$ python -q
>>> import numpy as np
>>> import numpy.linalg as la
>>> np.set_printoptions(suppress=True, linewidth=120)
>>> def tidy(a):
...     return np.round(a, 1) + 0
... 
>>> J = np.load("test5.npy")
>>> tidy(J)
array([[ 13.1,  -2. ,  14.9,  -1.5],
       [-12.1,  -5. ,  11.4,  -9.9],
       [ -0.3,  -4.8,  17.7,  -8. ],
       [ -2.8,  -5.1,  17.1,  -8.7],
       [ 15. ,  -1.3,  13.2,   0.1],
       [ 16.5,  -0.5,  11.2,   1.6],
       [-15.6,  -4.3,   7. ,  -9.4],
       [ -6. ,  -5.2,  15.8,  -9.4],
       [-16.2,   0.6, -11.6,  -1.3],
       [ -7.4,  -5.2,  15. ,  -9.6],
       [ 16.4,  -0.6,  11.4,   1.4],
       [ 15.9,  -0.8,  12.1,   0.9],
       [ -8.5,  -5.2,  14.3,  -9.8],
       [  8.8,   5.2, -14.1,   9.8],
       [-11.7,   2.5, -15.9,   2.4],
       [-17.9,  -0.5,  -8.2,  -3.5],
       [-18.3,  -1. ,  -6.9,  -4.2],
       [-18.4,  -1.1,  -6.4,  -4.5],
       [-16.8,  -3.9,   4.9,  -8.9],
       [-11. ,  -5.1,  12.4,  -9.9]])
>>> # rank 2
>>> Xs = J - J.mean(axis=0)
>>> vecs = la.svd(Xs)[2][:2]
>>> Y = Xs - Xs @ vecs.T @ vecs
>>> tidy(np.cov(Xs @ vecs.T, rowvar=False))
array([[221.3,   0. ],
       [  0. , 126.3]])
>>> tidy(Y.std(axis=0))
array([0., 0., 0., 0.])
>>> Y = J / la.norm(J, axis=1, keepdims=True)
>>> C2 = Y @ Y.T
>>> np.argwhere(np.triu(np.abs(C2) > 0.95, 1))
array([[ 0,  4],
       [ 0,  5],
       [ 0,  8],
       [ 0, 10],
       [ 0, 11],
       [ 0, 14],
       [ 1,  6],
       [ 1,  9],
       [ 1, 12],
       [ 1, 13],
       [ 1, 19],
       [ 2,  3],
       [ 2,  7],
       [ 3,  7],
       [ 3,  9],
       [ 4,  5],
       [ 4,  8],
       [ 4, 10],
       [ 4, 11],
       [ 4, 14],
       [ 5,  8],
       [ 5, 10],
       [ 5, 11],
       [ 5, 15],
       [ 5, 16],
       [ 5, 17],
       [ 6, 18],
       [ 7,  9],
       [ 7, 12],
       [ 7, 13],
       [ 7, 19],
       [ 8, 10],
       [ 8, 11],
       [ 8, 15],
       [ 8, 16],
       [ 9, 12],
       [ 9, 13],
       [ 9, 19],
       [10, 11],
       [10, 15],
       [10, 16],
       [11, 15],
       [12, 13],
       [12, 19],
       [13, 19],
       [15, 16],
       [15, 17],
       [16, 17]])
>>> tidy(np.degrees(np.arccos(np.clip(C2[12, 14], -1, 1))))
np.float64(114.2)
>>> (C2 - 2 * np.eye(20)).round(6).argmax(axis=1)
array([ 4, 19,  3,  2, 11, 10, 18,  9, 15, 12,  5, 10,  9, 14,  8, 16, 17, 16,  6,  1])
>>> tidy(la.norm(Y, axis=1))
array([1., 1., 1., 1., 1., 1., 1., 1., 1., 1., 1., 1., 1., 1., 1., 1., 1., 1., 1., 1.])
>>> K = np.array([[-1, -1, -1, -1],
...     [-1, -2, -2, -2],
...     [-1, -2, -3, -3],
...     [-1, -2, -3, -4]])
>>> # symmetric
>>> vals, vecs = la.eigh(K)
>>> x0 = np.array([0, 3, -3, 3])
>>> np.abs(K).sum(axis=1).max(), tidy(np.abs(vals).max())
(np.int64(10), np.float64(8.3))
>>> vals, vecs = la.eigh(K)
>>> vals.sum(), np.trace(K)
(np.float64(-10.0), np.int64(-10))
>>> tidy(vals)
array([-8.3, -1. , -0.4, -0.3])
>>> tidy(vecs.T @ vecs)
array([[1., 0., 0., 0.],
       [0., 1., 0., 0.],
       [0., 0., 1., 0.],
       [0., 0., 0., 1.]])
>>> tidy(vecs.T @ K @ vecs)
array([[-8.3,  0. ,  0. ,  0. ],
       [ 0. , -1. ,  0. ,  0. ],
       [ 0. ,  0. , -0.4,  0. ],
       [ 0. ,  0. ,  0. , -0.3]])
>>> w1 = np.array([[-2, 3], [-3, 2], [-1, 3], [-2, 0]])
>>> b = np.array([1, 2])
>>> hid = np.maximum(K @ w1 + b, 0)
>>> la.matrix_rank(hid)
np.int64(1)
>>> Z = np.array([[0, 2, 2], [2, -1, 0]])
>>> w1 @ Z
array([[ 6, -7, -4],
       [ 4, -8, -6],
       [ 6, -5, -2],
       [ 0, -4, -4]])
>>> x0 = np.array([1, 3, 0, 2])
>>> K @ (2 * x0)
array([-12, -22, -26, -30])
>>> (K @ x0).argmax()
np.int64(0)
>>> np.sign((K @ x0).round(6))
array([-1, -1, -1, -1])
>>> K @ np.eye(4)[0]
array([-1., -1., -1., -1.])
>>> K * x0
array([[-1, -3,  0, -2],
       [-1, -6,  0, -4],
       [-1, -6,  0, -6],
       [-1, -6,  0, -8]])
>>> (K * x0).sum(axis=1)
array([ -6, -11, -13, -15])
>>> K @ x0
array([ -6, -11, -13, -15])
>>> la.norm(K @ x0) <= la.norm(K, 2) * la.norm(x0) + 1e-9
np.True_
>>> f = np.array([7, 0, -9, 9])
>>> Y = K + np.outer(f, np.eye(4)[3])
>>> la.matrix_rank(la.inv(Y) - la.inv(K), tol=1e-8)
np.int64(1)
>>> la.matrix_rank(Y - K)
np.int64(1)
>>> tidy(la.det(Y) / la.det(K)), tidy(1 + la.solve(K, f)[3])
(np.float64(-17.0), np.float64(-17.0))
>>> Y = np.array([[-1, 9], [-5, -8]])
>>> F = np.tile(Y, (2, 2))
>>> F
array([[-1,  9, -1,  9],
       [-5, -8, -5, -8],
       [-1,  9, -1,  9],
       [-5, -8, -5, -8]])
>>> # null space of dimension 2
>>> dist = la.norm(J[:, None] - J[None], axis=-1)
>>> (dist + 1e9 * np.eye(20)).round(6).argmin(axis=1)
array([ 4, 19,  3,  2, 11, 10, 18,  9, 15, 12,  5, 10,  9, 14,  8, 16, 17, 16,  6,  1])
>>> tidy(dist[:5, :5])
array([[ 0. , 26.9, 15.3, 17.8,  3.1],
       [26.9,  0. , 13.5, 11. , 29.2],
       [15.3, 13.5,  0. ,  2.7, 18.2],
       [17.8, 11. ,  2.7,  0. , 20.5],
       [ 3.1, 29.2, 18.2, 20.5,  0. ]])
>>> dist.shape
(20, 20)
>>> dist.mean(axis=1).argmax()
np.int64(13)
>>> U, sigma, vt = la.svd(F)
>>> np.argmax(sigma[:-1] / (sigma[1:] + 1e-6)) + 1
np.int64(2)
>>> Y = U[:, :2] @ np.diag(sigma[:2]) @ vt[:2]
>>> la.matrix_rank(Y)
np.int64(2)
>>> tidy(la.norm(F - Y) / la.norm(F))
np.float64(0.0)
>>> tidy(la.norm(F - Y, 2)), tidy(sigma[2])
(np.float64(0.0), np.float64(0.0))
>>> la.matrix_rank(F, rtol=0.05)
np.int64(2)
>>> f = np.array([-2, 4, -1])
>>> np.convolve(F[0], f)
array([  2, -22,  39, -31,  37,  -9])
>>> np.array([np.convolve(row, f, "same") for row in F])
array([[-22,  39, -31,  37],
       [ -4, -17,   4, -27],
       [-22,  39, -31,  37],
       [ -4, -17,   4, -27]])
>>> tidy(la.norm(F, axis=0))
array([ 7.2, 17. ,  7.2, 17. ])
>>> tidy(la.norm(F) ** 2 / la.norm(F, 2) ** 2)
np.float64(1.1)
>>> la.norm(F, axis=1).argmax()
np.int64(1)
>>> tidy(la.norm(F, 1)), tidy(la.norm(F, np.inf))
(np.float64(34.0), np.float64(26.0))
>>> la.cond(F) > 100
np.True_
>>> tidy(la.norm(F, 2) / la.norm(F))
np.float64(0.9)
>>> Y = np.array([[0], [-1], [2], [3], [-3]])
>>> Z = np.array([[3, 1, 0]])
>>> m1 = Y @ Z
>>> m1
array([[ 0,  0,  0],
       [-3, -1,  0],
       [ 6,  2,  0],
       [ 9,  3,  0],
       [-9, -3,  0]])
>>> # looks like rank 1
>>> U, sigma, vt = la.svd(m1)
>>> tidy(sigma)
array([15.2,  0. ,  0. ])
>>> Y = U[:, :1] @ np.diag(sigma[:1]) @ vt[:1]
>>> tidy(np.abs(m1 - Y).max())
np.float64(0.0)
>>> tidy(la.norm(m1, 2) / la.norm(m1))
np.float64(1.0)
>>> [round(float(x), 1) for x in la.svd(m1, compute_uv=False)[:3]]
[15.2, 0.0, 0.0]
>>> la.cond(m1) > 100
np.True_
>>> x0 = np.array([1, 3, 1])
>>> h1 = np.maximum(m1 @ x0, 0)
>>> np.maximum(m1 @ (3 * x0), 0)
array([ 0,  0, 36, 54,  0])
>>> m1 * (h1 > 1e-9)[:, None]
array([[0, 0, 0],
       [0, 0, 0],
       [6, 2, 0],
       [9, 3, 0],
       [0, 0, 0]])
>>> m1.T @ h1
array([234,  78,   0])
>>> h1
array([ 0,  0, 12, 18,  0])
>>> M = np.load("arr.npy")
>>> M
array([[-1,  0,  1,  2,  3],
       [ 4,  5,  6,  7,  8],
       [ 9, 10, 11, 12, 13]])
>>> U, sigma, vt = la.svd(M)
>>> vecs = vt[:(sigma > 1e-8).sum()]
>>> rng = np.random.default_rng(79102)
>>> x0 = M[1] + -3 * M[2] + rng.integers(2) * np.eye(5)[0]
>>> x0
array([-23., -25., -27., -29., -31.])
>>> tidy(np.diag(vecs.T @ vecs))
array([0.6, 0.3, 0.2, 0.3, 0.6])
>>> np.allclose(vecs.T @ vecs @ x0, x0)
True
>>> tidy(vecs.T @ vecs)
array([[ 0.6,  0.4,  0.2,  0. , -0.2],
       [ 0.4,  0.3,  0.2,  0.1,  0. ],
       [ 0.2,  0.2,  0.2,  0.2,  0.2],
       [ 0. ,  0.1,  0.2,  0.3,  0.4],
       [-0.2,  0. ,  0.2,  0.4,  0.6]])
>>> np.argsort(-la.norm(M, axis=0).round(6), kind="stable")[:3]
array([4, 3, 2])
>>> [round(float(x), 1) for x in la.svd(M, compute_uv=False)[:3]]
[28.5, 3.0, 0.0]
>>> la.cond(M) > 100
np.True_
>>> la.matrix_rank(M, rtol=0.1)
np.int64(2)
>>> Y = M + rng.integers(-2, 3, (3, 2)) @ rng.integers(-2, 3, (2, 5))
>>> Y
array([[ 1, -4,  4,  0,  6],
       [ 3,  7,  3,  8,  5],
       [11,  6, 13, 10, 15]])
>>> tidy(la.svd(Y - M, compute_uv=False))
array([9.7, 1.9, 0. ])
